In [1]: import numpy as np

In [2]: np.set_printoptions(precision=1, suppress=True, linewidth=100, legacy="1.25")

In [3]: def rnd(a):
   ...:     return np.round(a, 1) + 0
   ...: 

In [4]: Z = 3 * np.array([[1.7, 0.7, 0.2, -0.3], [0.9, 1.2, 0.5, -1.0], [0.0, 0.8, 0.6, 0.4]])

In [5]: rng = np.random.default_rng(59067)

In [6]: labels = rng.integers(0, 3, 26)

In [7]: m1 = Z[labels] + rng.normal(size=(26, 4))

In [8]: rnd(m1)
Out[8]: 
array([[ 4.4,  4.8,  1.2, -1.8],
       [ 6.4,  1.5,  0.5, -1.9],
       [ 0.5,  3.1,  2. ,  1.8],
       [ 0.6,  4. ,  2.5,  1.1],
       [-0.6,  2.2,  2.6,  2.4],
       [ 3.7,  3.2,  0.2, -3.1],
       [-1. ,  4.8,  1.2,  0.5],
       [ 7.6,  0.6, -2.3, -0.8],
       [ 4.8,  1.8, -0.6, -2.2],
       [ 0.5,  2.5,  2.3,  0.8],
       [-0.1,  3.9,  2.1,  0.7],
       [ 3. ,  3.7,  0.4, -3. ],
       [ 3.7,  4.6, -0.7, -1.9],
       [ 3.7,  2.3,  0.1, -1.5],
       [-0.7,  1.1,  0.9,  2.1],
       [ 3. ,  3.3,  2.5, -3.7],
       [-0.2,  1.7,  1.5, -1. ],
       [ 5.4,  2.8,  0.6, -2.2],
       [ 4.1,  4.4,  0.4, -2.6],
       [ 2.6,  4.2,  0.9, -2.3],
       [ 6.9,  1.7,  0.1, -2.1],
       [ 4.1,  0.2,  0.8, -1.5],
       [ 5.6,  2.9,  0.1, -1.4],
       [ 2.6,  2.7,  2.6, -1.6],
       [ 2.2,  4.1,  1.7, -3. ],
       [ 2.7,  4.8,  0.4, -1.7]])

In [9]: x = np.array([3, -2, -5, -5])

In [10]: target = m1 @ x

In [11]: rnd(np.linalg.lstsq(m1, target)[0])
Out[11]: array([ 3., -2., -5., -5.])

In [12]: rnd(np.linalg.pinv(m1) @ m1)
Out[12]: 
array([[1., 0., 0., 0.],
       [0., 1., 0., 0.],
       [0., 0., 1., 0.],
       [0., 0., 0., 1.]])

In [13]: target = target + 0.1 * rng.normal(size=26)

In [14]: rnd(target)
Out[14]: 
array([  6.7,  23.2, -23.3, -24.1, -31.2,  19.8, -21.1,  37.1,  24.8, -19.2, -22.6,  14.5,  15.1,
        13.8, -19.1,   8.4,  -6.1,  18.3,  14.8,   6.3,  27.4,  15.2,  17.4,  -2.5,   4.9,   5.5])

In [15]: c, *_ = np.linalg.lstsq(m1, target)

In [16]: rnd(c)
Out[16]: array([ 3., -2., -5., -5.])

In [17]: [round(float(np.linalg.norm(np.linalg.solve(m1.T @ m1 + lam * np.eye(4), m1.T @ target))), 2) for lam in (0, 1, 10, 100)]
Out[17]: [7.92, 7.82, 7.08, 4.34]

In [18]: rnd(m1.T @ (target - m1 @ c))
Out[18]: array([0., 0., 0., 0.])

In [19]: other = m1 + rng.integers(-2, 3, (26, 1)) @ rng.integers(-2, 3, (1, 4))

In [20]: rnd(other)
Out[20]: 
array([[ 4.4,  4.8,  1.2, -1.8],
       [ 8.4, -0.5,  2.5, -3.9],
       [ 0.5,  3.1,  2. ,  1.8],
       [ 0.6,  4. ,  2.5,  1.1],
       [-1.6,  3.2,  1.6,  3.4],
       [ 1.7,  5.2, -1.8, -1.1],
       [-1. ,  4.8,  1.2,  0.5],
       [ 6.6,  1.6, -3.3,  0.2],
       [ 2.8,  3.8, -2.6, -0.2],
       [ 1.5,  1.5,  3.3, -0.2],
       [-2.1,  5.9,  0.1,  2.7],
       [ 4. ,  2.7,  1.4, -4. ],
       [ 4.7,  3.6,  0.3, -2.9],
       [ 3.7,  2.3,  0.1, -1.5],
       [ 1.3, -0.9,  2.9,  0.1],
       [ 4. ,  2.3,  3.5, -4.7],
       [ 1.8, -0.3,  3.5, -3. ],
       [ 6.4,  1.8,  1.6, -3.2],
       [ 5.1,  3.4,  1.4, -3.6],
       [ 0.6,  6.2, -1.1, -0.3],
       [ 8.9, -0.3,  2.1, -4.1],
       [ 3.1,  1.2, -0.2, -0.5],
       [ 7.6,  0.9,  2.1, -3.4],
       [ 2.6,  2.7,  2.6, -1.6],
       [ 4.2,  2.1,  3.7, -5. ],
       [ 3.7,  3.8,  1.4, -2.7]])

In [21]: rnd(np.linalg.svd(other - m1, compute_uv=False))
Out[21]: array([14.1,  0. ,  0. ,  0. ])

In [22]: np.linalg.matrix_rank(other - m1, tol=1e-8)
Out[22]: 1

In [23]: rnd(np.abs(other - m1).sum(axis=1))
Out[23]: 
array([0., 8., 0., 0., 4., 8., 0., 4., 8., 4., 8., 4., 4., 0., 8., 4., 8., 4., 4., 8., 8., 4., 8.,
       0., 8., 4.])

In [24]: feats = np.array([[2, 0, 0, 2], [1, 0, 0, 2], [0, 0, 0, 0], [1, 0, 0, 1]])

In [25]: np.linalg.matrix_rank(feats, rtol=0.1)
Out[25]: 2

In [26]: rnd(np.linalg.norm(feats, 2) / np.linalg.norm(feats))
Out[26]: 1.0

In [27]: rnd(np.linalg.det(feats[::-1]))
Out[27]: 0.0

In [28]: np.einsum("ii->", feats)
Out[28]: 3

In [29]: rnd(np.linalg.det(2 * feats)), rnd(np.linalg.det(feats))
Out[29]: (0.0, 0.0)

In [30]: np.einsum("ij,ji->", feats, feats)
Out[30]: 9

In [31]: np.kron(np.eye(2, dtype=int), feats)
Out[31]: 
array([[2, 0, 0, 2, 0, 0, 0, 0],
       [1, 0, 0, 2, 0, 0, 0, 0],
       [0, 0, 0, 0, 0, 0, 0, 0],
       [1, 0, 0, 1, 0, 0, 0, 0],
       [0, 0, 0, 0, 2, 0, 0, 2],
       [0, 0, 0, 0, 1, 0, 0, 2],
       [0, 0, 0, 0, 0, 0, 0, 0],
       [0, 0, 0, 0, 1, 0, 0, 1]])

In [32]: np.poly(feats)
Out[32]: array([ 1., -3.,  0.,  0.,  0.])

In [33]: A = np.load("sample6.npy")

In [34]: A
Out[34]: 
array([[0, 1, 1, 0],
       [1, 0, 1, 1],
       [1, 1, 0, 1],
       [0, 1, 1, 0]])

In [35]: r0 = np.array([3, 2])

In [36]: np.correlate(feats[1], feats[3], "full")
Out[36]: array([1, 0, 0, 3, 0, 0, 2])

In [37]: np.cross(feats[1, :3], feats[3, :3])
Out[37]: array([0, 0, 0])

In [38]: np.all(np.linalg.eigvalsh(A) > 0)
Out[38]: False

In [39]: r0 = np.array([-4, 0, 4])

In [40]: E = 3 * np.eye(3) + np.outer(r0, r0)

In [41]: E
Out[41]: 
array([[ 19.,   0., -16.],
       [  0.,   3.,   0.],
       [-16.,   0.,  19.]])

In [42]: rnd(np.trace(np.linalg.pinv(feats) @ feats))
Out[42]: 2.0

In [43]: np.abs(np.diag(np.linalg.qr(feats)[1])) > 1e-9
Out[43]: array([ True, False, False,  True])

In [44]: np.unique(feats.round(6), axis=0).shape
Out[44]: (4, 4)

In [45]: np.allclose(feats[:-1].T @ np.linalg.lstsq(feats[:-1].T, feats[-1])[0], feats[-1])
Out[45]: True

In [46]: x = np.array([8, -6, -2])

In [47]: (E * x).sum(axis=1)
Out[47]: array([ 184.,  -18., -166.])

In [48]: E * x
Out[48]: 
array([[ 152.,   -0.,   32.],
       [   0.,  -18.,   -0.],
       [-128.,   -0.,  -38.]])

In [49]: np.einsum("ij,j->i", E, x)
Out[49]: array([ 184.,  -18., -166.])

In [50]: (E @ x).argmax()
Out[50]: 0

In [51]: np.sign((E @ x).round(6))
Out[51]: array([ 1., -1., -1.])

In [52]: E @ np.eye(3)[0]
Out[52]: array([ 19.,   0., -16.])

In [53]: np.linalg.norm(E @ x) <= np.linalg.norm(E, 2) * np.linalg.norm(x) + 1e-9
Out[53]: True

In [54]: E @ E
Out[54]: 
array([[ 617.,    0., -608.],
       [   0.,    9.,    0.],
       [-608.,    0.,  617.]])

In [55]: rnd(np.sort(np.linalg.eigvals(E).real))
Out[55]: array([ 3.,  3., 35.])

In [56]: r0 = np.array([3, -3, 2]) + 0.5

In [57]: K = np.eye(3) - 2 * np.outer(r0, r0) / (r0 @ r0)

In [58]: rnd(K)
Out[58]: 
array([[ 0. ,  0.7, -0.7],
       [ 0.7,  0.5,  0.5],
       [-0.7,  0.5,  0.5]])

In [59]: rnd(np.linalg.det(2 * K)), rnd(np.linalg.det(K))
Out[59]: (-8.0, -1.0)

In [60]: rnd(np.kron(np.eye(2, dtype=int), K))
Out[60]: 
array([[ 0. ,  0.7, -0.7,  0. ,  0. ,  0. ],
       [ 0.7,  0.5,  0.5,  0. ,  0. ,  0. ],
       [-0.7,  0.5,  0.5,  0. ,  0. ,  0. ],
       [ 0. ,  0. ,  0. ,  0. ,  0.7, -0.7],
       [ 0. ,  0. ,  0. ,  0.7,  0.5,  0.5],
       [ 0. ,  0. ,  0. , -0.7,  0.5,  0.5]])

In [61]: rnd(np.linalg.eigvals(K).sum().real)
Out[61]: 1.0

In [62]: rnd(np.linalg.det(K[::-1]))
Out[62]: 1.0

In [63]: rnd(np.linalg.det(K.T))
Out[63]: -1.0

In [64]: rnd(np.poly(K))
Out[64]: array([ 1., -1., -1.,  1.])

In [65]: rnd(np.linalg.matrix_power(K, 3))
Out[65]: 
array([[ 0. ,  0.7, -0.7],
       [ 0.7,  0.5,  0.5],
       [-0.7,  0.5,  0.5]])

In [66]: rnd(np.trace(K))
Out[66]: 1.0

In [67]: (K - K.T) / 2
Out[67]: 
array([[0., 0., 0.],
       [0., 0., 0.],
       [0., 0., 0.]])

In [68]: rnd(np.abs(np.linalg.eigvals(K)).max())
Out[68]: 1.0

In [69]: rnd((K + K.T) / 2)
Out[69]: 
array([[ 0. ,  0.7, -0.7],
       [ 0.7,  0.5,  0.5],
       [-0.7,  0.5,  0.5]])

In [70]: rnd(np.linalg.pinv(K))
Out[70]: 
array([[ 0. ,  0.7, -0.7],
       [ 0.7,  0.5,  0.5],
       [-0.7,  0.5,  0.5]])

In [71]: rnd(np.linalg.norm(K, axis=0))
Out[71]: array([1., 1., 1.])

In [72]: evals, vecs = np.linalg.eig(K)

In [73]: rnd(np.sort(np.linalg.eigvals(K.T)))
Out[73]: array([-1.,  1.,  1.])

In [74]: rnd(evals)
Out[74]: array([ 1., -1.,  1.])

In [75]: rnd(K @ vecs[:, 0] - evals[0] * vecs[:, 0])
Out[75]: array([0., 0., 0.])

In [76]: rnd(np.prod(evals))
Out[76]: -1.0

In [77]: W0 = np.load("m.npy")

In [78]: W0
Out[78]: 
array([[ 0,  4, -2],
       [-4,  0, -3],
       [ 2,  3,  0]])

In [79]: w1 = np.array([[-1, 2, 0], [-2, -1, 0], [1, -1, 0]])

In [80]: c = np.array([1, 1, 3])

In [81]: H = np.maximum(W0 @ w1 + c, 0)

In [82]: rnd((H > 0).mean(axis=0))
Out[82]: array([0.3, 0.3, 1. ])

In [83]: Z = np.array([[2, 0, 0], [2, 0, 0], [0, 1, 0]])

In [84]: (H @ Z).round(6).argmax(axis=1)
Out[84]: array([1, 0, 0])

In [85]: w1 @ Z
Out[85]: 
array([[ 2,  0,  0],
       [-6,  0,  0],
       [ 0,  0,  0]])

In [86]: arr = np.loadtxt("w.csv", delimiter=",")

In [87]: arr
Out[87]: 
array([[ 0.,  3.,  3.,  2.],
       [ 0., 21., 21., 14.],
       [ 0.,  0.,  0.,  0.],
       [ 0., 18., 18., 12.],
       [ 0.,  9.,  9.,  6.]])

In [88]: t3 = np.stack([arr, 3 * arr, arr[::-1]])

In [89]: rnd(np.linalg.norm(t3, axis=(1, 2)))
Out[89]: array([ 45.7, 137.1,  45.7])

In [90]: other = np.array([[4, 4], [-7, -2], [-5, 1], [-2, 8]])

In [91]: other.T @ arr.T
Out[91]: 
array([[ -40., -280.,    0., -240., -120.],
       [  13.,   91.,    0.,   78.,   39.]])

In [92]: arr @ other
Out[92]: 
array([[ -40.,   13.],
       [-280.,   91.],
       [   0.,    0.],
       [-240.,   78.],
       [-120.,   39.]])

In [93]: np.einsum("ik,kj->ji", arr, other)
Out[93]: 
array([[ -40., -280.,    0., -240., -120.],
       [  13.,   91.,    0.,   78.,   39.]])

In [94]: other = arr + rng.integers(-2, 3, (5, 1)) @ rng.integers(-2, 3, (1, 4))

In [95]: other
Out[95]: 
array([[ 0., -1.,  7., -2.],
       [ 0., 25., 17., 18.],
       [ 0.,  2., -2.,  2.],
       [ 0., 18., 18., 12.],
       [ 0.,  9.,  9.,  6.]])

In [96]: other - arr
Out[96]: 
array([[ 0., -4.,  4., -4.],
       [ 0.,  4., -4.,  4.],
       [ 0.,  2., -2.,  2.],
       [ 0.,  0.,  0.,  0.],
       [ 0.,  0.,  0.,  0.]])

In [97]: np.linalg.matrix_rank(other - arr, tol=1e-8)
Out[97]: 1

In [98]: rnd(np.linalg.svd(other - arr, compute_uv=False))
Out[98]: array([10.4,  0. ,  0. ,  0. ])

In [99]: Z = np.array([[2, 1, 1], [1, 3, 0]])

In [100]: J = np.repeat(Z, 22 // 2, axis=0)

In [101]: J = J + 0.1 * rng.normal(size=J.shape)

In [102]: rnd(J)
Out[102]: 
array([[ 2.1,  0.9,  1.1],
       [ 1.9,  1. ,  0.8],
       [ 2.1,  1. ,  1.1],
       [ 2.1,  1.1,  1. ],
       [ 1.9,  1.1,  0.9],
       [ 2.1,  1.1,  0.8],
       [ 2.1,  1.1,  1. ],
       [ 1.9,  1.1,  0.9],
       [ 2. ,  1. ,  1.1],
       [ 2.1,  1. ,  1.1],
       [ 2. ,  0.9,  0.9],
       [ 1. ,  3. ,  0. ],
       [ 1. ,  3.1,  0. ],
       [ 1. ,  3. ,  0. ],
       [ 1. ,  3.3, -0.1],
       [ 0.8,  3.3,  0.1],
       [ 0.9,  3. , -0.1],
       [ 0.9,  3. ,  0. ],
       [ 1. ,  2.9,  0. ],
       [ 1.1,  3.1, -0.1],
       [ 1.1,  3. ,  0.3],
       [ 0.9,  3. , -0.1]])

In [103]: x = np.array([3, 1, 1])

In [104]: h = np.maximum(J @ x, 0)

In [105]: np.flatnonzero(h > 1e-9)
Out[105]: array([ 0,  1,  2,  3,  4,  5,  6,  7,  8,  9, 10, 11, 12, 13, 14, 15, 16, 17, 18, 19, 20, 21])

In [106]: rnd(J * (h > 1e-9)[:, None])
Out[106]: 
array([[ 2.1,  0.9,  1.1],
       [ 1.9,  1. ,  0.8],
       [ 2.1,  1. ,  1.1],
       [ 2.1,  1.1,  1. ],
       [ 1.9,  1.1,  0.9],
       [ 2.1,  1.1,  0.8],
       [ 2.1,  1.1,  1. ],
       [ 1.9,  1.1,  0.9],
       [ 2. ,  1. ,  1.1],
       [ 2.1,  1. ,  1.1],
       [ 2. ,  0.9,  0.9],
       [ 1. ,  3. ,  0. ],
       [ 1. ,  3.1,  0. ],
       [ 1. ,  3. ,  0. ],
       [ 1. ,  3.3, -0.1],
       [ 0.8,  3.3,  0.1],
       [ 0.9,  3. , -0.1],
       [ 0.9,  3. ,  0. ],
       [ 1. ,  2.9,  0. ],
       [ 1.1,  3.1, -0.1],
       [ 1.1,  3. ,  0.3],
       [ 0.9,  3. , -0.1]])

In [107]: rnd(J.T @ h)
Out[107]: array([245.5, 292.5,  87.7])
